$ python3 -q
>>> import numpy as np
>>> np.set_printoptions(suppress=True, linewidth=160)
>>> B = np.array([[-1], [-2], [2], [2], [-3], [-3]])
>>> W2 = np.array([[-1, 1, -3, -2, 3, -2]])
>>> data = B @ W2
>>> print(data)
[[ 1 -1  3  2 -3  2]
 [ 2 -2  6  4 -6  4]
 [-2  2 -6 -4  6 -4]
 [-2  2 -6 -4  6 -4]
 [ 3 -3  9  6 -9  6]
 [ 3 -3  9  6 -9  6]]
>>> print(np.argsort(-np.linalg.norm(data, axis=0).round(6), kind="stable")[:3])
[2 4 3]
>>> F = np.load("x.npy")
>>> print(F)
[[0 0 1 0 0 1 1 1 0 0 1 1]
 [0 0 0 0 1 0 0 0 0 1 0 0]
 [1 0 0 0 0 1 1 1 0 0 1 0]
 [0 0 0 0 0 0 0 0 1 0 0 0]
 [0 1 0 0 0 0 0 0 0 1 0 0]
 [1 0 1 0 0 0 1 1 0 0 1 0]
 [1 0 1 0 0 1 0 1 0 0 1 1]
 [1 0 1 0 0 1 1 0 0 0 1 1]
 [0 0 0 1 0 0 0 0 0 0 0 0]
 [0 1 0 0 1 0 0 0 0 0 0 0]
 [1 0 1 0 0 1 1 1 0 0 0 1]
 [1 0 0 0 0 0 1 1 0 0 1 0]]
>>> print((np.linalg.matrix_power((F != 0) + (F.T != 0) + np.eye(12), 12) > 0).astype(int))
[[1 0 1 0 0 1 1 1 0 0 1 1]
 [0 1 0 0 1 0 0 0 0 1 0 0]
 [1 0 1 0 0 1 1 1 0 0 1 1]
 [0 0 0 1 0 0 0 0 1 0 0 0]
 [0 1 0 0 1 0 0 0 0 1 0 0]
 [1 0 1 0 0 1 1 1 0 0 1 1]
 [1 0 1 0 0 1 1 1 0 0 1 1]
 [1 0 1 0 0 1 1 1 0 0 1 1]
 [0 0 0 1 0 0 0 0 1 0 0 0]
 [0 1 0 0 1 0 0 0 0 1 0 0]
 [1 0 1 0 0 1 1 1 0 0 1 1]
 [1 0 1 0 0 1 1 1 0 0 1 1]]
>>> print((F != 0).astype(int))
[[0 0 1 0 0 1 1 1 0 0 1 1]
 [0 0 0 0 1 0 0 0 0 1 0 0]
 [1 0 0 0 0 1 1 1 0 0 1 0]
 [0 0 0 0 0 0 0 0 1 0 0 0]
 [0 1 0 0 0 0 0 0 0 1 0 0]
 [1 0 1 0 0 0 1 1 0 0 1 0]
 [1 0 1 0 0 1 0 1 0 0 1 1]
 [1 0 1 0 0 1 1 0 0 0 1 1]
 [0 0 0 1 0 0 0 0 0 0 0 0]
 [0 1 0 0 1 0 0 0 0 0 0 0]
 [1 0 1 0 0 1 1 1 0 0 0 1]
 [1 0 0 0 0 0 1 1 0 0 1 0]]
>>> print(np.round(np.sort(np.linalg.eigvals(F).real), 3))
[-1.888 -1.    -1.    -1.    -1.    -1.    -1.    -1.     0.385  1.     2.     5.503]
>>> print(np.trace(F @ F @ F) // 6)
27
>>> Lm = np.diag(F.sum(axis=1)) - F
>>> print(round(np.linalg.det(Lm[1:, 1:])))
0
>>> print(Lm)
[[ 6  0 -1  0  0 -1 -1 -1  0  0 -1 -1]
 [ 0  2  0  0 -1  0  0  0  0 -1  0  0]
 [-1  0  5  0  0 -1 -1 -1  0  0 -1  0]
 [ 0  0  0  1  0  0  0  0 -1  0  0  0]
 [ 0 -1  0  0  2  0  0  0  0 -1  0  0]
 [-1  0 -1  0  0  5 -1 -1  0  0 -1  0]
 [-1  0 -1  0  0 -1  6 -1  0  0 -1 -1]
 [-1  0 -1  0  0 -1 -1  6  0  0 -1 -1]
 [ 0  0  0 -1  0  0  0  0  1  0  0  0]
 [ 0 -1  0  0 -1  0  0  0  0  2  0  0]
 [-1  0 -1  0  0 -1 -1 -1  0  0  6 -1]
 [-1  0  0  0  0  0 -1 -1  0  0 -1  4]]
>>> print(Lm @ np.ones(12))
[0. 0. 0. 0. 0. 0. 0. 0. 0. 0. 0. 0.]
>>> X = np.load("w.npy")
>>> print(X)
[[-1.9  0.7  0.2 -1.6  0.3]
 [ 1.   0.6  1.6  0.4 -1.1]
 [ 1.3  1.6  0.2 -0.8  0.4]
 [ 0.2 -1.8  1.1  0.7  0.4]
 [ 0.7  0.4 -1.7  1.8 -0.8]
 [ 0.1 -1.   0.5 -1.1 -0.1]
 [ 0.7  0.5  1.8  2.  -1.7]]
>>> r0, g = X[2], X[4]
>>> print(np.round(r0 @ r0, 3))
5.09
>>> print(r0 @ g)
-0.55
>>> pr = (r0 @ g) / (r0 @ r0) * r0
>>> print(round((g - pr) @ r0, 3))
-0.0
>>> print(np.round(g - pr, 3))
[ 0.84   0.573 -1.678  1.714 -0.757]
>>> print(pr.round(3))
[-0.14  -0.173 -0.022  0.086 -0.043]
>>> print(np.linalg.matrix_rank(np.outer(r0, g)))
1
>>> r0 = np.array([1, 2])
>>> print(np.round(np.convolve(X[3], r0), 3))
[ 0.2 -1.4 -2.5  2.9  1.8  0.8]
>>> print(np.cross(X[3, :3], X[4, :3]))
[2.62 1.11 1.34]
>>> print(np.round(np.correlate(X[3], X[4], "full"), 3))
[-0.16  1.8  -4.46  4.56 -1.51 -1.29  0.37  0.65  0.28]
>>> r0 = np.array([-5, 2, 0, -3, 2, 0, 0, 3])
>>> K = np.array([np.roll(r0, i) for i in range(8)])
>>> print(K)
[[-5  2  0 -3  2  0  0  3]
 [ 3 -5  2  0 -3  2  0  0]
 [ 0  3 -5  2  0 -3  2  0]
 [ 0  0  3 -5  2  0 -3  2]
 [ 2  0  0  3 -5  2  0 -3]
 [-3  2  0  0  3 -5  2  0]
 [ 0 -3  2  0  0  3 -5  2]
 [ 2  0 -3  2  0  0  3 -5]]
>>> print(round(float(np.trace(np.linalg.pinv(data) @ data)), 3))
1.0
>>> print(np.abs(np.diag(np.linalg.qr(data)[1])) > 1e-9)
[ True False False False False False]
>>> print((K @ K)[0])
[ 41 -20 -14  42 -32   8  18 -42]
>>> print(np.allclose(K @ K.T, K.T @ K))
True
>>> print(np.round(np.fft.fft(K[0]), 3))
[ -1.   +0.j     -1.343+2.828j  -3.   -2.j    -12.657+2.828j  -5.   +0.j    -12.657-2.828j  -3.   +2.j     -1.343-2.828j]
>>> print(K @ np.ones(8))
[-1. -1. -1. -1. -1. -1. -1. -1.]
>>> B = np.linalg.inv(K)
>>> print(np.round(np.linalg.det(K) * B, 3))
[[-27949. -10226.  -2614.    359. -16574. -19456. -17174. -13551.]
 [-13551. -27949. -10226.  -2614.    359. -16574. -19456. -17174.]
 [-17174. -13551. -27949. -10226.  -2614.    359. -16574. -19456.]
 [-19456. -17174. -13551. -27949. -10226.  -2614.    359. -16574.]
 [-16574. -19456. -17174. -13551. -27949. -10226.  -2614.    359.]
 [   359. -16574. -19456. -17174. -13551. -27949. -10226.  -2614.]
 [ -2614.    359. -16574. -19456. -17174. -13551. -27949. -10226.]
 [-10226.  -2614.    359. -16574. -19456. -17174. -13551. -27949.]]
>>> print((np.abs(B) > 1e-9).astype(int))
[[1 1 1 1 1 1 1 1]
 [1 1 1 1 1 1 1 1]
 [1 1 1 1 1 1 1 1]
 [1 1 1 1 1 1 1 1]
 [1 1 1 1 1 1 1 1]
 [1 1 1 1 1 1 1 1]
 [1 1 1 1 1 1 1 1]
 [1 1 1 1 1 1 1 1]]
